$ python3 -q
>>> import numpy as np
>>> np.set_printoptions(precision=1, suppress=True, linewidth=160, sign=" ")
>>> F = np.loadtxt("dump.csv", delimiter=",")
>>> F
array([[ 3.,  0., -7.],
       [-4.,  9.,  4.],
       [-3., -2., -2.],
       [ 3.,  0., -7.]])
>>> # row 3 repeats row 0
>>> x0 = np.array([2, 1, 0])
>>> target = F @ x0
>>> np.round(np.linalg.lstsq(F, target)[0], 1) + 0
array([ 2.,  1.,  0.])
>>> np.round(np.linalg.solve(F.T @ F, F.T @ target), 1) + 0
array([ 2.,  1.,  0.])
>>> rng = np.random.default_rng(855645)
>>> target = target + 0.1 * rng.normal(size=4)
>>> target
array([ 6. ,  1.1, -8. ,  6.1])
>>> beta, *_ = np.linalg.lstsq(F, target)
>>> np.round(F.T @ (target - F @ beta), 1) + 0
array([ 0.,  0.,  0.])
>>> beta.round(1) + 0
array([ 2.,  1.,  0.])
>>> O, r_ = np.linalg.qr(F)
>>> np.round(O.T @ O, 1) + 0
array([[ 1.,  0.,  0.],
       [ 0.,  1.,  0.],
       [ 0.,  0.,  1.]])
>>> r_
array([[-6.6,  4.6,  7.9],
       [ 0. , -8. , -0.5],
       [ 0. ,  0. ,  7.4]])
>>> O
array([[-0.5, -0.3, -0.5],
       [ 0.6, -0.8, -0.2],
       [ 0.5,  0.5, -0.7],
       [-0.5, -0.3, -0.5]])
>>> np.round(O @ r_, 1) + 0
array([[ 3.,  0., -7.],
       [-4.,  9.,  4.],
       [-3., -2., -2.],
       [ 3.,  0., -7.]])
>>> np.allclose(r_.T @ r_, F.T @ F)
True
>>> x0 = np.array([-1, 0, -1])
>>> F @ np.ones(3)
array([-4.,  9., -7., -4.])
>>> np.sign((F @ x0).round(6))
array([ 1.,  0.,  1.,  1.])
>>> (F @ x0).argmax()
np.int64(2)
>>> np.linalg.norm(F @ x0) <= np.linalg.norm(F, 2) * np.linalg.norm(x0) + 1e-9
np.True_
>>> F @ x0
array([ 4.,  0.,  5.,  4.])
>>> F @ (2 * x0)
array([  8.,   0.,  10.,   8.])
>>> np.einsum("ij,j->i", F, x0)
array([ 4.,  0.,  5.,  4.])
>>> out = np.c_[F[:, :2] @ np.array([[0, 0], [2, 1]]), np.array([3, 2, -3, 2])]
>>> out
array([[ 0.,  0.,  3.],
       [18.,  9.,  2.],
       [-4., -2., -3.],
       [ 0.,  0.,  2.]])
>>> np.round(np.linalg.lstsq(F, out[:, 0])[0], 1) + 0
array([ 0.,  2.,  0.])
>>> np.linalg.matrix_rank(np.c_[F, out])
np.int64(4)
>>> np.linalg.norm(np.linalg.qr(F)[0].T @ out, axis=0) ** 2 / ((out ** 2).sum(axis=0) + 1e-12)
array([ 1.,  1.,  1.])
>>> np.round(np.linalg.norm(out - F @ np.linalg.lstsq(F, out)[0], axis=0), 1) + 0
array([ 0. ,  0. ,  0.7])
>>> data = np.load("w.npy")
>>> data
array([[ 0.3,  1. ,  0. ,  0. ],
       [-1. ,  0.3,  0. ,  0. ],
       [ 0. ,  0. ,  1. ,  0. ],
       [ 0. ,  0. ,  0. ,  1. ]])
>>> r0, v = data[2], data[1]
>>> r0 @ r0
np.float64(1.0)
>>> p = (r0 @ v) / (r0 @ r0) * r0
>>> round(np.linalg.norm(r0 + v) ** 2 + np.linalg.norm(r0 - v) ** 2, 1)
np.float64(4.0)
>>> m1 = np.load("data.npy")
>>> m1
array([[-1, -1, -1],
       [-1, -2, -2],
       [-1, -2, -3]])
>>> out = np.array([[-2, -1], [1, 0]])
>>> Z = np.kron(out, m1)
>>> np.linalg.matrix_rank(Z)
np.int64(6)
>>> np.round(np.linalg.norm(Z, 2), 1), np.round(np.linalg.norm(out, 2) * np.linalg.norm(m1, 2), 1)
(np.float64(12.2), np.float64(12.2))
>>> Z
array([[ 2,  2,  2,  1,  1,  1],
       [ 2,  4,  4,  1,  2,  2],
       [ 2,  4,  6,  1,  2,  3],
       [-1, -1, -1,  0,  0,  0],
       [-1, -2, -2,  0,  0,  0],
       [-1, -2, -3,  0,  0,  0]])
>>> F - F[0]
array([[ 0.,  0.,  0.],
       [-7.,  9., 11.],
       [-6., -2.,  5.],
       [ 0.,  0.,  0.]])
>>> F.sum(axis=0)
array([ -1.,   7., -12.])
>>> F.sum(axis=1)
array([-4.,  9., -7., -4.])
>>> np.count_nonzero(F)
np.int64(10)
>>> np.unravel_index(np.abs(F).argmax(), F.shape)
(np.int64(1), np.int64(1))
>>> [round(float(np.linalg.det(m1[:i, :i])), 2) + 0 for i in range(1, 4)]
[-1.0, 1.0, -1.0]
>>> np.all(np.linalg.eigvalsh(m1) > 0)
np.False_
>>> w, V = np.linalg.eig(m1)
>>> np.sort(np.linalg.eigvals(m1.T))
array([-5. , -0.6, -0.3])
>>> np.sort(np.linalg.eigvals(np.linalg.inv(m1)))
array([-3.2, -1.6, -0.2])
>>> np.round(np.prod(w), 1)
np.float64(-1.0)
>>> np.sort(np.linalg.eigvals(m1 @ m1))
array([  0.1,   0.4,  25.5])
>>> np.round(m1 @ V[:, 0] - w[0] * V[:, 0], 1) + 0
array([ 0.,  0.,  0.])
>>> arr = np.loadtxt("x.csv", delimiter=",")
>>> arr
array([[-4.6,  1.9, -0.1],
       [-3.7, -2.8,  1.8],
       [-4.7, -1.3,  1.3],
       [-4.9,  0.6,  0.5],
       [-2.5,  4.1, -1.4],
       [-1.9, -4.1,  2.1],
       [ 4.9,  0.4, -0.9],
       [-0.8, -4.5,  2.1],
       [-2.5,  4.1, -1.4],
       [ 4.9, -0.7, -0.5],
       [ 1.1,  4.4, -2.1],
       [ 1. , -4.6,  1.8],
       [-3.7,  3.3, -0.9],
       [-0.2, -4.6,  2. ],
       [-1.1, -4.4,  2.1],
       [ 3.5,  3.1, -1.9],
       [-2. ,  4.3, -1.6],
       [ 2.9, -3.9,  1.2],
       [-0.2,  4.6, -2. ],
       [-2.1, -4. ,  2.1],
       [ 4.8,  0.6, -1. ],
       [ 4.6,  1.4, -1.3],
       [ 4.1,  2.4, -1.7],
       [ 4.9, -1.2, -0.2]])
>>> cov = np.cov(arr, rowvar=False)
>>> np.argwhere(np.triu(np.abs(np.corrcoef(arr.T)) > 0.8, 1))
array([[ 1,  2]])
>>> cov.shape
(3, 3)
>>> np.argsort(-arr.std(axis=0).round(6), kind="stable")
array([ 0,  1,  2])
>>> cov
array([[12. ,  0.1, -1.9],
       [ 0.1, 11.6, -5. ],
       [-1.9, -5. ,  2.5]])
>>> np.round(np.linalg.eigvalsh(cov)[::-1], 1) + 0
array([ 14.2,  11.9,   0. ])
>>> round(float(np.corrcoef(arr[:, 0], arr[:, 2])[0, 1]), 1)
-0.3
>>> round(np.linalg.det(2 * cov), 1), round(float(np.linalg.det(cov)), 1)
(np.float64(-0.0), -0.0)
>>> round(np.einsum("ij,ji->", cov, cov), 1)
np.float64(342.6)
>>> round(float(np.einsum("ii->", cov)), 1)
26.1
>>> np.round(np.linalg.det(cov.T), 1)
np.float64(-0.0)
>>> round(np.linalg.det(cov[::-1]), 1)
np.float64(0.0)
>>> np.round(np.linalg.eigvals(cov), 1) + 0
array([  0. ,  11.9,  14.2])
>>> Ac = arr - arr.mean(axis=0)
>>> U, s, Vh = np.linalg.svd(Ac, full_matrices=False)
>>> (np.sign(U[:, 0]) == np.sign(U[0, 0])).astype(int)
array([ 1,  1,  1,  1,  0,  1,  0,  1,  0,  0,  0,  1,  0,  1,  1,  0,  0,  1,  0,  1,  0,  0,  0,  0])
>>> np.round(s ** 2 / (s ** 2).sum(), 1) + 0
array([ 0.5,  0.5,  0. ])
>>> np.round(Ac.mean(axis=0), 1) + 0
array([ 0.,  0.,  0.])
>>> Vh[0] * np.sign(Vh[0, np.abs(Vh[0]).argmax()])
array([ 0.4,  0.8, -0.4])
>>> np.searchsorted(np.cumsum(s ** 2) / (s ** 2).sum(), 0.9) + 1
np.int64(2)
>>> np.linalg.matrix_rank(Ac)
np.int64(2)
>>> s.round(1) + 0
array([ 18. ,  16.6,   0. ])
>>> np.abs(U[:, 0]).argmax()
np.int64(5)
>>> d = np.linalg.norm(arr[:, None] - arr[None], axis=-1)
>>> np.flatnonzero(d[2] < d.mean() / 2)
array([ 1,  2,  3])
>>> (d + 1e9 * np.eye(24)).round(6).argmin(axis=1)
array([  3,   2,   1,   0,   8,  19,  20,  14,   4,  23,  18,  13,   8,   7,   7,  22,   4,  11,  10,   5,   6,  20,  15,   9])
>>> np.linalg.norm(arr - arr.mean(axis=0), axis=1)
array([ 5.1,  5. ,  5.1,  5.1,  5.1,  5. ,  4.9,  5. ,  5.1,  4.9,  5. ,  5. ,  5.1,  5. ,  5. ,  5. ,  5.1,  4.9,  5. ,  5. ,  4.9,  4.9,  5. ,  4.9])
>>> np.unravel_index(d.round(6).argmax(), d.shape)
(np.int64(10), np.int64(14))
>>> d[2].round(6).argsort(kind="stable")[:4]
array([ 2,  1,  3,  0])
>>> np.linalg.norm(arr, axis=1)
array([ 5.,  5.,  5.,  5.,  5.,  5.,  5.,  5.,  5.,  5.,  5.,  5.,  5.,  5.,  5.,  5.,  5.,  5.,  5.,  5.,  5.,  5.,  5.,  5.])
>>> d.shape
(24, 24)
>>> d[2]
array([  3.5,   1.9,   0. ,   2. ,   6.4,   4.1,  10. ,   5.1,   6.4,   9.8,   8.8,   6.5,   5.2,   5.5,   4.8,   9.7,   6.8,   8. ,   8.1,   3.8,  10. ,
        10. ,   9.9,   9.6])
>>> np.argsort(-np.linalg.norm(arr, axis=0).round(6), kind="stable")[:3]
array([ 0,  1,  2])
>>> np.linalg.cond(arr) > 100
np.True_
>>> np.linalg.matrix_rank(arr, rtol=0.1)
np.int64(2)
>>> J = np.load("arr.npy")
>>> J.round(1) + 0
array([[ 0. ,  0.1, -0.1],
       [ 0.1,  0.7, -0.4],
       [-0.1, -0.4,  0.3]])
>>> # rows and columns are dependent
>>> np.linalg.matrix_rank(J, rtol=0.1)
np.int64(1)
>>> np.argsort(-np.linalg.norm(J, axis=0).round(6), kind="stable")[:3]
array([ 1,  2,  0])
>>> round(float(np.linalg.norm(J, 2) / np.linalg.norm(J)), 1)
1.0
>>> rk = np.linalg.matrix_rank(J)
>>> rk
np.int64(1)
>>> N = np.linalg.svd(J)[2][rk:].T
>>> np.linalg.matrix_rank(J.T @ J), np.linalg.matrix_rank(J @ J.T)
(np.int64(1), np.int64(1))
>>> [int(np.linalg.matrix_rank(J[:i])) for i in range(1, len(J) + 1)]
[1, 1, 1]
>>> [int(np.linalg.matrix_rank(np.delete(J, i, axis=0))) for i in range(3)]
[1, 1, 1]
>>> round(float(np.linalg.norm(J) ** 2 / np.linalg.norm(J, 2) ** 2), 1)
1.0
>>> round(np.linalg.norm(J[2] - J[0]), 1)
np.float64(0.7)
>>> np.round(np.linalg.norm(J[2], 1), 1), np.round(np.linalg.norm(J[2], np.inf), 1)
(np.float64(0.8), np.float64(0.4))
>>> round(np.linalg.norm(J, "nuc"), 1)
np.float64(1.0)
>>> np.linalg.norm(J, axis=1).argmax()
np.int64(1)
>>> np.linalg.norm(J, axis=1)
array([ 0.2,  0.8,  0.5])
>>> U, s, Vh = np.linalg.svd(J)
>>> np.argmax(s[:-1] / (s[1:] + 1e-6)) + 1
np.int64(1)
>>> s.round(1) + 0
array([ 1.,  0.,  0.])
>>> out = U[:, :1] @ np.diag(s[:1]) @ Vh[:1]
>>> np.linalg.matrix_rank(out)
np.int64(1)
>>> round(float(np.linalg.norm(J - out) / np.linalg.norm(J)), 1)
0.0
>>> round(float(np.linalg.norm(J - out, 2)), 1), round(float(s[1]), 1)
(0.0, 0.0)
>>> out.round(1) + 0
array([[ 0. ,  0.1, -0.1],
       [ 0.1,  0.7, -0.4],
       [-0.1, -0.4,  0.3]])
>>> E = np.minimum.outer(np.arange(1, 5), np.arange(1, 5)) * -3
>>> E
array([[ -3,  -3,  -3,  -3],
       [ -3,  -6,  -6,  -6],
       [ -3,  -6,  -9,  -9],
       [ -3,  -6,  -9, -12]])
>>> # symmetric, so the eigenvalues are real
>>> w, V = np.linalg.eig(E)
>>> np.sort(np.linalg.eigvals(E @ E))
array([   0.7,    1.6,    9. ,  618.6])
>>> np.round(np.sort(np.linalg.eigvals(np.linalg.inv(E))), 1) + 0
array([-1.2, -0.8, -0.3,  0. ])
>>> np.sort(np.linalg.eigvals(E.T))
array([-24.9,  -3. ,  -1.3,  -0.8])
>>> out = E[0, 0] * E[1:] - np.outer(E[1:, 0], E[0])
>>> out
array([[  0,   9,   9,   9],
       [  0,   9,  18,  18],
       [  0,   9,  18,  27]])
>>> E[:, 0] / E[0, 0]
array([ 1.,  1.,  1.,  1.])
>>> lab = rng.permutation(4)
>>> out = E[:, lab] * rng.choice([-1, 1], 4)
>>> out
array([[ -3,  -3,  -3,   3],
       [ -6,  -3,  -6,   6],
       [ -6,  -3,  -9,   9],
       [ -6,  -3, -12,   9]])
>>> U, _, Vh = np.linalg.svd(E.T @ out)
>>> lab
array([ 1,  0,  3,  2])
